$ ipython --no-banner

In [1]: import numpy as np

In [2]: import numpy.linalg as la

In [3]: np.set_printoptions(precision=3, suppress=True, linewidth=120)

In [4]: def rd(a):
   ...:     return np.round(a, 3) + 0
   ...: 

In [5]: W0 = np.load("data.npy")

In [6]: W0
Out[6]: 
array([[ -5,  -1,  -1],
       [ 15,   3,   3],
       [ 15,   3,   3],
       [-10,  -2,  -2]])

In [7]: Uu, sig, VT = la.svd(W0)

In [8]: V = VT[:(sig > 1e-8).sum()]

In [9]: rng = np.random.default_rng(292314)

In [10]: vec = W0[2] + 2 * W0[0] + rng.integers(2) * np.eye(3)[0]

In [11]: vec
Out[11]: array([5., 1., 1.])

In [12]: rd(np.diag(V.T @ V))
Out[12]: array([0.926, 0.037, 0.037])

In [13]: rd(V.T @ V)
Out[13]: 
array([[0.926, 0.185, 0.185],
       [0.185, 0.037, 0.037],
       [0.185, 0.037, 0.037]])

In [14]: other = W0[0, 0] * W0[1:] - np.outer(W0[1:, 0], W0[0])

In [15]: other
Out[15]: 
array([[0, 0, 0],
       [0, 0, 0],
       [0, 0, 0]])

In [16]: la.matrix_rank(other), la.matrix_rank(W0)
Out[16]: (np.int64(0), np.int64(1))

In [17]: r0 = np.array([-1, 0, 1, 1])

In [18]: F = -3 * np.eye(4) + np.outer(r0, r0)

In [19]: F
Out[19]: 
array([[-2.,  0., -1., -1.],
       [ 0., -3.,  0.,  0.],
       [-1.,  0., -2.,  1.],
       [-1.,  0.,  1., -2.]])

In [20]: Uu, sig, VT = la.svd(F)

In [21]: V = VT[:(sig > 1e-8).sum()]

In [22]: vec = F[3] + 4 * F[0] + rng.integers(2) * np.eye(4)[2]

In [23]: vec
Out[23]: array([-9.,  0., -2., -6.])

In [24]: rd(V.T @ V)
Out[24]: 
array([[ 0.667,  0.   ,  0.333,  0.333],
       [ 0.   ,  1.   ,  0.   ,  0.   ],
       [ 0.333,  0.   ,  0.667, -0.333],
       [ 0.333,  0.   , -0.333,  0.667]])

In [25]: la.matrix_rank(np.vstack([F, vec]))
Out[25]: np.int64(4)

In [26]: rd(la.norm(vec - V.T @ V @ vec))
Out[26]: np.float64(0.577)

In [27]: la.norm(F, axis=1).argmax()
Out[27]: np.int64(1)

In [28]: rd(la.norm(F, axis=0))
Out[28]: array([2.449, 3.   , 2.449, 2.449])

In [29]: F[2] @ F[3]
Out[29]: np.float64(-3.0)

In [30]: rd(la.norm(F) ** 2 / la.norm(F, 2) ** 2)
Out[30]: np.float64(3.0)

In [31]: rd(la.norm(F, 1)), rd(la.norm(F, np.inf))
Out[31]: (np.float64(4.0), np.float64(4.0))
